$ ipython --no-banner

In [1]: import numpy as np

In [2]: np.set_printoptions(precision=1, suppress=True, linewidth=100, sign=" ")

In [3]: def rd(a):
   ...:     return np.round(a, 1) + 0
   ...: 

In [4]: X = np.load("x.npy")

In [5]: X
Out[5]: 
array([[ 1. ,  0.1],
       [ 0.5, -1.2],
       [ 0.2, -1.8],
       [ 0.9,  0.8],
       [ 0. , -1.2]])

In [6]: proj = X @ np.linalg.solve(X.T @ X, X.T)

In [7]: rd((np.eye(5) - proj) @ X)
Out[7]: 
array([[ 0.,  0.],
       [ 0.,  0.],
       [ 0.,  0.],
       [ 0.,  0.],
       [ 0.,  0.]])

In [8]: rd(proj @ X[:, 1])
Out[8]: array([ 0.1, -1.2, -1.8,  0.8, -1.2])

In [9]: np.linalg.matrix_rank(np.eye(5) - proj)
Out[9]: np.int64(3)

In [10]: np.trace(proj)
Out[10]: np.float64(2.0)

In [11]: other = np.array([[1.5, 0.0], [0.3, 0.0], [-1.3, -0.2]])

In [12]: basis = np.array([[0.3, -0.5, 0.9], [1.6, -0.1, -2.4]])

In [13]: K = other @ basis

In [14]: rd(K)
Out[14]: 
array([[ 0.4, -0.8,  1.4],
       [ 0.1, -0.2,  0.3],
       [-0.7,  0.7, -0.7]])

In [15]: x0 = np.array([1, -1, -1])

In [16]: h1 = np.maximum(K @ x0, 0)

In [17]: np.maximum(K @ (3 * x0), 0)
Out[17]: array([ 0.,  0.,  0.])

In [18]: t3 = np.stack([K, -2 * K, K[::-1]])

In [19]: (t3 @ K.T).shape
Out[19]: (3, 3, 3)

In [20]: rd(np.linalg.det(t3))
Out[20]: array([ 0.,  0.,  0.])

In [21]: r = np.linalg.matrix_rank(K)

In [22]: r
Out[22]: np.int64(2)

In [23]: N = np.linalg.svd(K)[2][r:].T

In [24]: np.allclose(K @ N, 0)
Out[24]: True

In [25]: rd(K @ N)
Out[25]: 
array([[ 0.],
       [ 0.],
       [ 0.]])

In [26]: [int(np.linalg.matrix_rank(K[:, :j + 1])) for j in range(3)]
Out[26]: [1, 2, 2]

In [27]: W0 = np.loadtxt("layer12.csv", delimiter=",")

In [28]: W0
Out[28]: 
array([[ -2.6,  -6. ,   5.8,   7.1,  -5.9],
       [ 13.3, -10.9,   2.4,   7.1,  -0.1],
       [ -4.3,  -8.3,  -4.9,   2.6, -11.5],
       [ -3.1,   8. ,   6.8,  -5.7,   6.8],
       [  0.2,   3.3,   5.7,  -6.6, -10. ],
       [ -2.3,  -4.6,  -2.6,   1.7,  -1.2],
       [  3.9,  -1.9,   6.3,  -0.4,  -7.4],
       [-10.8,   3. ,  -3.3,  -5.3,  -2.2],
       [  1.9,   0.4,   2.5,  -0.5,   7.5],
       [ 11. ,  -3.2,  -3.5,  -3.2,   6.3],
       [  3.4,  -6.4,  -9. ,  -1.3,   1.1],
       [  6.2,  -8.4,  -1.8,   2.2,  -6.9],
       [  1.1, -13.6,  -9.3,   6.4,  -5.1],
       [  7.2,  -1. ,  -3.9,  -4.6,   6.6],
       [ -4.5,  12. ,  -8.3, -19.2,   5.3],
       [  7.5,  -6.7,   4.7,   4.6,  -2.4],
       [  9.8,  -5.4,  13.5,   7.3,  -2.5],
       [  0.2,   0.4,  -3.3,  -2.9,   9. ],
       [  6.6,  -5.8,   6.1,   2.4, -10.3],
       [ -3.1,  -3.7,  -7.1,  -3.1,  -5.5],
       [  0.7,  -8.9,   1.5,   3.7, -17.2],
       [  4.5,   5.7,   1.1,  -6.9,  14. ],
       [ -3.8,  -0.7,  -5.7,  -3.6,   1.3],
       [ -4.4, -14.7,  -9.5,   7.9, -11.3],
       [ -4.4,  -2.3,  -8.1,  -4.5,  -4.2],
       [ -0.3,   0.2,  -6.3,  -6.9,  -0.6]])

In [29]: other = np.array([[0, 0], [7, 2], [8, 4], [9, 0], [3, 6]])

In [30]: np.vstack([W0, other.T]).shape
Out[30]: (28, 5)

In [31]: rd(np.einsum("ij->j", W0))
Out[31]: array([ 33.9, -79.5, -30.2, -21.7, -46.4])

In [32]: np.linalg.matrix_rank(np.vstack([W0, other.T]))
Out[32]: np.int64(5)

In [33]: cen = W0 - W0.mean(axis=0)

In [34]: U, sigma, Vh = np.linalg.svd(cen, full_matrices=False)

In [35]: rd(sigma ** 2 / (sigma ** 2).sum())
Out[35]: array([ 0.5,  0.3,  0.2,  0.1,  0. ])

In [36]: rd(sigma)
Out[36]: array([ 50.9,  37.4,  29. ,  17.8,   0.2])

In [37]: np.abs(U[:, 0]).argmax()
Out[37]: np.int64(14)

In [38]: (np.sign(U[:, 0]) == np.sign(U[0, 0])).astype(int)
Out[38]: 
array([ 1,  1,  1,  0,  0,  1,  1,  0,  0,  0,  0,  1,  1,  0,  0,  1,  1,  0,  1,  0,  1,  0,  0,
        1,  0,  0])

In [39]: rd(np.abs(Vh[-1]))
Out[39]: array([ 0.2,  0.7,  0.3,  0.6,  0.2])

In [40]: J = np.load("dump.npy")

In [41]: J
Out[41]: 
array([[ 7,  4,  1,  2],
       [ 7,  4,  1,  2],
       [ 1,  1,  8,  2],
       [ 9,  2,  5,  9],
       [ 6,  0,  1,  2]])

In [42]: # row 1 repeats row 0

In [43]: O, evecs = np.linalg.qr(J[:, :3])[0], np.linalg.qr(J[:, 3:])[0]

In [44]: sigma = np.linalg.svd(O.T @ evecs, compute_uv=False)

In [45]: (sigma > 0.9).sum()
Out[45]: np.int64(1)

In [46]: rd(sigma)
Out[46]: array([ 0.9])

In [47]: rng = np.random.default_rng(695933)

In [48]: z = rng.permutation(4)

In [49]: other = J[:, z] * rng.choice([-1, 1], 4)

In [50]: other
Out[50]: 
array([[-1,  7,  2,  4],
       [-1,  7,  2,  4],
       [-8,  1,  2,  1],
       [-5,  9,  9,  2],
       [-1,  6,  2,  0]])

In [51]: U, _, Vh = np.linalg.svd(J.T @ other)

In [52]: rd(np.linalg.lstsq(J, other)[0])
Out[52]: 
array([[ 0.,  1.,  0.,  0.],
       [ 0.,  0.,  0.,  1.],
       [-1.,  0.,  0.,  0.],
       [ 0.,  0.,  1.,  0.]])

In [53]: z
Out[53]: array([ 2,  0,  3,  1])

In [54]: x0 = np.array([-1, 5, 4, -1])

In [55]: h1 = np.maximum(other @ x0, 0)

In [56]: np.flatnonzero(h1 > 1e-9)
Out[56]: array([ 0,  1,  2,  3,  4])

In [57]: np.maximum(other @ (3 * x0), 0)
Out[57]: array([ 120,  120,   60,  252,  117])

In [58]: np.maximum(other @ x0, 0) - np.maximum(-other @ x0, 0)
Out[58]: array([ 40,  40,  20,  84,  39])

In [59]: np.tanh(other @ x0)
Out[59]: array([ 1.,  1.,  1.,  1.,  1.])

In [60]: other * (h1 > 1e-9)[:, None]
Out[60]: 
array([[-1,  7,  2,  4],
       [-1,  7,  2,  4],
       [-8,  1,  2,  1],
       [-5,  9,  9,  2],
       [-1,  6,  2,  0]])

In [61]: m1 = np.load("out15.npy")

In [62]: rd(m1)
Out[62]: 
array([[-1. , -1. , -1. ,  0.8,  2.3],
       [ 1.7, -1.3,  1.2,  1.7,  0.1],
       [ 1.9,  1.8, -0.7,  0. ,  1.3],
       [ 0.5, -0.9,  1.3, -2.2,  1.2],
       [-1.2,  1.4,  2.1,  0.8,  0.8]])

In [63]: rd(np.linalg.pinv(m1))
Out[63]: 
array([[-0.1,  0.2,  0.2,  0.1, -0.1],
       [-0.1, -0.1,  0.2, -0.1,  0.2],
       [-0.1,  0.1, -0.1,  0.1,  0.2],
       [ 0.1,  0.2,  0. , -0.2,  0.1],
       [ 0.3,  0. ,  0.1,  0.1,  0.1]])

In [64]: rd(m1[:, 4] @ m1[:, 2])
Out[64]: np.float64(0.0)

In [65]: other = np.array([[0, -2, -2, -2], [-3, 0, -2, 2], [0, -1, -1, -1], [-1, -1, 1, 3]])

In [66]: E = np.triu(other)

In [67]: E
Out[67]: 
array([[ 0, -2, -2, -2],
       [ 0,  0, -2,  2],
       [ 0,  0, -1, -1],
       [ 0,  0,  0,  3]])

In [68]: # null space of dimension 1

In [69]: U, sigma, Vh = np.linalg.svd(E)

In [70]: rd(sigma)
Out[70]: array([ 4.4,  3.2,  1.1,  0. ])

In [71]: other = U[:, :3] @ np.diag(sigma[:3]) @ Vh[:3]

In [72]: rd(np.abs(E - other).max())
Out[72]: np.float64(0.0)

In [73]: np.linalg.matrix_rank(other)
Out[73]: np.int64(3)

In [74]: rd(np.linalg.norm(E - other) / np.linalg.norm(E))
Out[74]: np.float64(0.0)

In [75]: rd(other)
Out[75]: 
array([[ 0., -2., -2., -2.],
       [ 0.,  0., -2.,  2.],
       [ 0.,  0., -1., -1.],
       [ 0.,  0.,  0.,  3.]])

In [76]: rd(np.linalg.eigvals(E))
Out[76]: array([ 0.,  0., -1.,  3.])

In [77]: np.kron(np.eye(2, dtype=int), E)
Out[77]: 
array([[ 0, -2, -2, -2,  0,  0,  0,  0],
       [ 0,  0, -2,  2,  0,  0,  0,  0],
       [ 0,  0, -1, -1,  0,  0,  0,  0],
       [ 0,  0,  0,  3,  0,  0,  0,  0],
       [ 0,  0,  0,  0,  0, -2, -2, -2],
       [ 0,  0,  0,  0,  0,  0, -2,  2],
       [ 0,  0,  0,  0,  0,  0, -1, -1],
       [ 0,  0,  0,  0,  0,  0,  0,  3]])

In [78]: np.einsum("ij,ji->", E, E)
Out[78]: np.int64(10)

In [79]: rd(np.linalg.eigvals(E).sum().real)
Out[79]: np.float64(2.0)

In [80]: other = E / np.sqrt((E ** 2).mean(axis=1, keepdims=True))

In [81]: rd(other[0])
Out[81]: array([ 0. , -1.2, -1.2, -1.2])

In [82]: rd(np.linalg.norm(other, axis=1))
Out[82]: array([ 2.,  2.,  2.,  2.])

In [83]: other = E + rng.integers(-2, 3, (4, 3)) @ rng.integers(-2, 3, (3, 4))

In [84]: other
Out[84]: 
array([[ 4, -1, -3, -6],
       [-3,  3, -4, -1],
       [-8,  6, -3, -3],
       [-5,  3, -2,  1]])

In [85]: other - E
Out[85]: 
array([[ 4,  1, -1, -4],
       [-3,  3, -2, -3],
       [-8,  6, -2, -2],
       [-5,  3, -2, -2]])

In [86]: z = rng.permutation(4)

In [87]: z
Out[87]: array([ 0,  3,  2,  1])

In [88]: other = E[z][:, z]

In [89]: np.diag(other)
Out[89]: array([ 0,  3, -1,  0])

In [90]: np.trace(other)
Out[90]: np.int64(2)

In [91]: rd(np.sort(np.abs(np.linalg.eigvals(other))))
Out[91]: array([ 0.,  0.,  1.,  3.])

In [92]: basis = np.array([[0.8, -0.9, 0.0, -0.1],
    ...:     [-0.5, -0.8, -1.6, -0.8],
    ...:     [1.4, 0.8, 1.2, 0.3]])

In [93]: A = np.array([[3, 1, 3],
    ...:     [1, 1, 1],
    ...:     [3, 0, 1],
    ...:     [1, 1, 0],
    ...:     [1, 3, 3],
    ...:     [2, 1, 0],
    ...:     [0, 0, 3],
    ...:     [2, 2, 0],
    ...:     [1, 1, 0],
    ...:     [1, 2, 0],
    ...:     [2, 2, 2],
    ...:     [0, 0, 3],
    ...:     [3, 3, 1],
    ...:     [0, 2, 1],
    ...:     [2, 3, 3],
    ...:     [3, 0, 0],
    ...:     [0, 3, 0],
    ...:     [1, 2, 3],
    ...:     [0, 2, 0],
    ...:     [1, 2, 2]]) @ basis + 0.1 * rng.normal(size=(20, 4))

In [94]: rd(A)
Out[94]: 
array([[ 6.1, -1.1,  2. , -0.3],
       [ 1.6, -0.9, -0.3, -0.6],
       [ 3.8, -1.9,  1.1,  0. ],
       [ 0.4, -1.7, -1.5, -0.9],
       [ 3.5, -0.8, -1.1, -1.5],
       [ 1.1, -2.3, -1.7, -0.9],
       [ 4.3,  2.3,  3.7,  0.8],
       [ 0.8, -3.4, -3.3, -1.7],
       [ 0.3, -1.7, -1.6, -1.1],
       [-0.1, -2.5, -3.1, -1.9],
       [ 3.3, -1.9, -0.8, -1.1],
       [ 4.3,  2.6,  3.6,  1. ],
       [ 2.4, -4.5, -3.5, -2.3],
       [ 0.2, -0.7, -2. , -1.4],
       [ 4.3, -1.8, -1.2, -1.7],
       [ 2.5, -2.6,  0. , -0.2],
       [-1.5, -2.4, -4.7, -2.6],
       [ 4. ,  0. ,  0.4, -0.8],
       [-1.1, -1.7, -3.1, -1.6],
       [ 2.6, -0.9, -0.7, -1.2]])

In [95]: x0 = np.array([1, 1, 0, 0])

In [96]: rhs = A @ x0

In [97]: rd(np.linalg.lstsq(A, rhs)[0])
Out[97]: array([ 1.,  1.,  0.,  0.])

In [98]: rd(np.linalg.pinv(A) @ A)
Out[98]: 
array([[ 1.,  0.,  0.,  0.],
       [ 0.,  1.,  0.,  0.],
       [ 0.,  0.,  1.,  0.],
       [ 0.,  0.,  0.,  1.]])

In [99]: rhs = rhs + 0.3 * rng.normal(size=20)

In [100]: rd(rhs)
Out[100]: 
array([ 5.3,  0.5,  1.9, -1.2,  2.4, -0.8,  7. , -2.2, -1.5, -2.8,  1.1,  7.2, -2. , -1.2,  2.6,
       -0.2, -3.4,  4.3, -2.9,  1.5])

In [101]: beta, *_ = np.linalg.lstsq(A, rhs)

In [102]: rd(beta)
Out[102]: array([ 1.1,  1. , -0.2,  0.3])

In [103]: u = np.array([2, 1, 2])

In [104]: rd(np.correlate(A[6], A[2], "full"))
Out[104]: array([ 0.1,  4.7, -5.7, 15.7,  2.6, 12.2,  3.1])

In [105]: rd(np.cross(A[6, :3], A[2, :3]))
Out[105]: array([  9.5,   9.1, -17. ])

In [106]: proj = np.triu(np.array([[4, 1, 0], [1, 1, 5], [2, 1, 1]]), 1) + np.eye(3)

In [107]: other = proj @ K @ np.linalg.inv(proj)

In [108]: rd(np.trace(other)), rd(np.trace(K))
Out[108]: (np.float64(-0.4), np.float64(-0.4))

In [109]: rd(other)
Out[109]: 
array([[  0.5,  -1.4,   8.8],
       [ -3.5,   6.7, -36.5],
       [ -0.7,   1.4,  -7.6]])

In [110]: F = np.loadtxt("run10.csv", delimiter=",")

In [111]: rd(F)
Out[111]: 
array([[ 1. ,  0. ,  0. ,  0. ,  0. ,  0. ],
       [ 0. ,  0.5,  0.5,  0. ,  0. ,  0. ],
       [ 0.3,  0. ,  0.3,  0.3,  0. ,  0. ],
       [ 0. ,  0. ,  0. ,  1. ,  0. ,  0. ],
       [ 0.3,  0. ,  0.3,  0. ,  0.3,  0. ],
       [ 0. ,  0. ,  0. ,  0. ,  0.3,  0.7]])

In [112]: x0 = np.array([1, 1, 0, 1, 0, 0])

In [113]: rhs = F @ x0

In [114]: beta, lr = np.zeros(6), 1 / np.linalg.norm(F, 2) ** 2

In [115]: for i in range(4):
     ...:     beta -= lr * F.T @ (F @ beta - rhs)
     ...:     if i % 1 == 0: print(i, round(np.linalg.norm(F @ beta - rhs), 1))
     ...: 
0 0.3
1 0.2
2 0.2
3 0.2

In [116]: rd(np.linalg.cond(F))
Out[116]: np.float64(7.4)

In [117]: rd(beta)
Out[117]: array([ 0.9,  0.4,  0.4,  1. ,  0. ,  0. ])
